% ipython --no-banner

In [1]: import numpy as np

In [2]: import numpy.linalg as la

In [3]: np.set_printoptions(precision=3, suppress=True, linewidth=200)

In [4]: m1 = np.load("m.npy")

In [5]: m1
Out[5]: 
array([[-1. , 20. ,  0.3,  0.7],
       [ 1.1, 18. , -1.1,  1.3],
       [ 1.8, -6. , -0.4,  0. ]])

In [6]: # column 1 is much longer than the rest

In [7]: [round(float(x), 3) for x in la.svd(m1, compute_uv=False)[:3]]
Out[7]: [27.607, 2.594, 0.434]

In [8]: np.argsort(-la.norm(m1, axis=0).round(6), kind="stable")[:3]
Out[8]: array([1, 0, 3])

In [9]: print(np.round(la.norm(m1, 2) / la.norm(m1), 3))
0.995

In [10]: vec = np.array([4, 0, -9, 9])

In [11]: h = np.maximum(m1 @ vec, 0)

In [12]: np.tanh(m1 @ vec)
Out[12]: array([-0.38,  1.  ,  1.  ])

In [13]: np.flatnonzero(h > 1e-9)
Out[13]: array([1, 2])

In [14]: Uu, sv, vt = la.svd(m1)

In [15]: print(sv)
[27.607  2.594  0.434]

In [16]: other = Uu[:, :1] @ np.diag(sv[:1]) @ vt[:1]

In [17]: round(la.norm(m1 - other, 2), 3), round(sv[1], 3)
Out[17]: (np.float64(2.594), np.float64(2.594))

In [18]: np.round(np.abs(m1 - other).max(), 3)
Out[18]: np.float64(1.713)

In [19]: la.matrix_rank(other)
Out[19]: np.int64(1)

In [20]: other
Out[20]: 
array([[-0.289, 19.987, -0.3  ,  0.984],
       [-0.26 , 18.013, -0.271,  0.887],
       [ 0.087, -6.003,  0.09 , -0.295]])

In [21]: la.lstsq(other[:-1].T, other[-1])[2]
Out[21]: np.int32(1)

In [22]: np.unique(other.round(6), axis=0).shape
Out[22]: (3, 4)

In [23]: A = np.load("sample0.npy")

In [24]: A
Out[24]: 
array([[ 1.6  ,  3.07 , -2.874],
       [-0.535, -0.62 ,  2.009],
       [ 0.493,  0.366, -0.844]])

In [25]: Uu, sv, vt = la.svd(A, full_matrices=False)

In [26]: np.round(Uu.T @ A @ vt.T, 3) + 0
Out[26]: 
array([[5. , 0. , 0. ],
       [0. , 1. , 0. ],
       [0. , 0. , 0.2]])

In [27]: round(np.sqrt((sv ** 2).sum()), 3), np.round(la.norm(A), 3)
Out[27]: (np.float64(5.103), np.float64(5.103))

In [28]: np.round(vt @ vt.T, 3) + 0
Out[28]: 
array([[1., 0., 0.],
       [0., 1., 0.],
       [0., 0., 1.]])

In [29]: np.abs(Uu[:, 0]).round(6).argmax()
Out[29]: np.int64(0)

In [30]: rng = np.random.default_rng(719)

In [31]: labels = rng.permutation(3)

In [32]: labels
Out[32]: array([1, 2, 0])

In [33]: other = A[labels][:, labels]

In [34]: round(np.trace(other), 3)
Out[34]: np.float64(0.136)

In [35]: np.diag(other)
Out[35]: array([-0.62 , -0.844,  1.6  ])

In [36]: other
Out[36]: 
array([[-0.62 ,  2.009, -0.535],
       [ 0.366, -0.844,  0.493],
       [ 3.07 , -2.874,  1.6  ]])

In [37]: np.allclose(other, A)
Out[37]: False

In [38]: M = np.array([[-1, 1, 2, 9], [-8, -9, 8, 2], [2, -5, 9, 9], [8, 4, -1, -1]])

In [39]: q, r_ = la.qr(M)

In [40]: np.abs(np.diag(r_))
Out[40]: array([11.533,  7.614,  4.056,  2.718])

In [41]: np.allclose(r_.T @ r_, M.T @ M)
Out[41]: True

In [42]: np.trace(q @ q.T)
Out[42]: np.float64(4.0)

In [43]: round(float(abs(r_[0, 0])), 3), round(float(la.norm(M[:, 0])), 3)
Out[43]: (11.533, 11.533)

In [44]: vec = np.array([-3, 2, 1, 0])

In [45]: y = M @ vec

In [46]: b, lr = np.zeros(4), 1 / la.norm(M, 2) ** 2

In [47]: for i in range(60):
    ...:     b -= lr * M.T @ (M @ b - y)
    ...:     if i % 10 == 0: print(i, round(la.norm(M @ b - y), 3))
    ...: 
0 15.332
10 4.068
20 2.039
30 1.712
40 1.662
50 1.642

In [48]: b
Out[48]: array([-2.355,  0.178, -0.653,  0.574])

In [49]: feats = np.loadtxt("arr.csv", delimiter=",")

In [50]: feats
Out[50]: 
array([[ 1., -1.,  1.],
       [ 1.,  0.,  0.],
       [ 1.,  1.,  1.],
       [ 1.,  2.,  4.]])

In [51]: q, r_ = la.qr(feats)

In [52]: q.shape, r_.shape
Out[52]: ((4, 3), (3, 3))

In [53]: q
Out[53]: 
array([[-0.5  ,  0.671,  0.5  ],
       [-0.5  ,  0.224, -0.5  ],
       [-0.5  , -0.224, -0.5  ],
       [-0.5  , -0.671,  0.5  ]])

In [54]: q, V = la.qr(feats[:, :2])[0], la.qr(feats[:, 2:])[0]

In [55]: sv = la.svd(q.T @ V, compute_uv=False)

In [56]: (sv > 0.9).sum()
Out[56]: np.int64(0)

In [57]: sv
Out[57]: array([0.882])

In [58]: round(la.norm(q @ q.T - V @ V.T, 2), 3)
Out[58]: np.float64(1.0)

In [59]: K = np.loadtxt("a.csv", delimiter=",")

In [60]: K
Out[60]: 
array([[ 0., -2.],
       [-5.,  0.]])

In [61]: q, r_ = la.qr(K)

In [62]: print(np.abs(np.diag(r_)))
[5. 2.]

In [63]: q @ r_
Out[63]: 
array([[ 0., -2.],
       [-5.,  0.]])

In [64]: np.allclose(r_.T @ r_, K.T @ K)
Out[64]: True

In [65]: print(r_)
[[-5.  0.]
 [ 0. -2.]]

In [66]: print(q)
[[0. 1.]
 [1. 0.]]

In [67]: print(q.T @ q)
[[1. 0.]
 [0. 1.]]

In [68]: other = np.array([[-1, 1], [3, 1]])

In [69]: W2 = np.kron(other, K)

In [70]: W2.shape
Out[70]: (4, 4)

In [71]: W2
Out[71]: 
array([[ -0.,   2.,   0.,  -2.],
       [  5.,  -0.,  -5.,   0.],
       [  0.,  -6.,   0.,  -2.],
       [-15.,   0.,  -5.,   0.]])

In [72]: np.round(la.norm(K, 2), 3)
Out[72]: np.float64(5.0)

In [73]: la.norm(K, axis=1)
Out[73]: array([2., 5.])

In [74]: E = np.load("dump.npy")

In [75]: E
Out[75]: 
array([[0, 5, 2],
       [5, 0, 5],
       [2, 5, 0]])

In [76]: q = E.astype(float).copy()

In [77]: for j in range(3):
    ...:     q[:, j] -= q[:, :j] @ (q[:, :j].T @ q[:, j])
    ...:     q[:, j] /= la.norm(q[:, j])
    ...: 

In [78]: np.round(q.T @ q, 3) + 0
Out[78]: 
array([[1., 0., 0.],
       [0., 1., 0.],
       [0., 0., 1.]])

In [79]: print(q)
[[ 0.     0.733  0.68 ]
 [ 0.928 -0.253  0.272]
 [ 0.371  0.632 -0.68 ]]

In [80]: np.round(q.T @ E, 3) + 0
Out[80]: 
array([[5.385, 1.857, 4.642],
       [0.   , 6.823, 0.202],
       [0.   , 0.   , 2.722]])

In [81]: J = np.loadtxt("run8.csv", delimiter=",")

In [82]: print(J)
[[0. 0. 2.]
 [0. 0. 4.]
 [2. 4. 0.]]

In [83]: np.all(la.eigvalsh(J) > 0)
Out[83]: np.False_

In [84]: np.round(la.det(J.T), 3)
Out[84]: np.float64(0.0)

In [85]: np.kron(np.eye(2, dtype=int), J)
Out[85]: 
array([[0., 0., 2., 0., 0., 0.],
       [0., 0., 4., 0., 0., 0.],
       [2., 4., 0., 0., 0., 0.],
       [0., 0., 0., 0., 0., 2.],
       [0., 0., 0., 0., 0., 4.],
       [0., 0., 0., 2., 4., 0.]])

In [86]: print(np.round(np.poly(J), 3) + 0)
[  1.   0. -20.   0.]

In [87]: np.einsum("ij,ji->", J, J)
Out[87]: np.float64(40.0)

In [88]: vals, V = la.eigh(J)

In [89]: vec = np.array([2, 3, 3])

In [90]: V * np.maximum(vals, 0) @ V.T
Out[90]: 
array([[0.447, 0.894, 1.   ],
       [0.894, 1.789, 2.   ],
       [1.   , 2.   , 2.236]])

In [91]: la.eigvalsh(J[1:, 1:])
Out[91]: array([-4.,  4.])

In [92]: print(np.round(vec @ J @ vec / (vec @ vec), 3), round(float(vals[0]), 3), round(vals[-1], 3))
4.364 -4.472 4.472

In [93]: np.abs(np.diag(la.qr(J)[1])) > 1e-9
Out[93]: array([ True, False,  True])

In [94]: round(float(np.trace(la.pinv(J) @ J)), 3)
Out[94]: 2.0

In [95]: np.allclose(J[:-1].T @ la.lstsq(J[:-1].T, J[-1])[0], J[-1])
Out[95]: False

In [96]: la.lstsq(J[:-1].T, J[-1])[2]
Out[96]: np.int32(1)

In [97]: np.unique(J.round(6), axis=0).shape
Out[97]: (3, 3)

In [98]: W0 = np.loadtxt("case13.csv", delimiter=",")

In [99]: W0
Out[99]: 
array([[-0.1  ,  2.35 ,  0.64 ],
       [-0.784, -3.333, -0.796],
       [ 0.247, -1.664, -1.906],
       [ 0.03 ,  6.952, -0.835],
       [-0.248,  0.438, -3.173],
       [ 0.395,  1.192, -2.131],
       [-0.28 ,  5.44 ,  2.247],
       [ 0.414, -0.393, -0.276],
       [-0.603, -0.555, -1.169],
       [ 0.295,  0.134, -0.1  ],
       [ 0.949, -1.306, -1.36 ]])

In [100]: Xc = W0 - W0.mean(axis=0)

In [101]: V = la.svd(Xc)[2][:2]

In [102]: other = Xc - Xc @ V.T @ V

In [103]: (Xc @ V.T).std(axis=0)
Out[103]: array([2.991, 1.213])

In [104]: round(float(la.norm(other) / la.norm(Xc)), 3)
Out[104]: 0.144
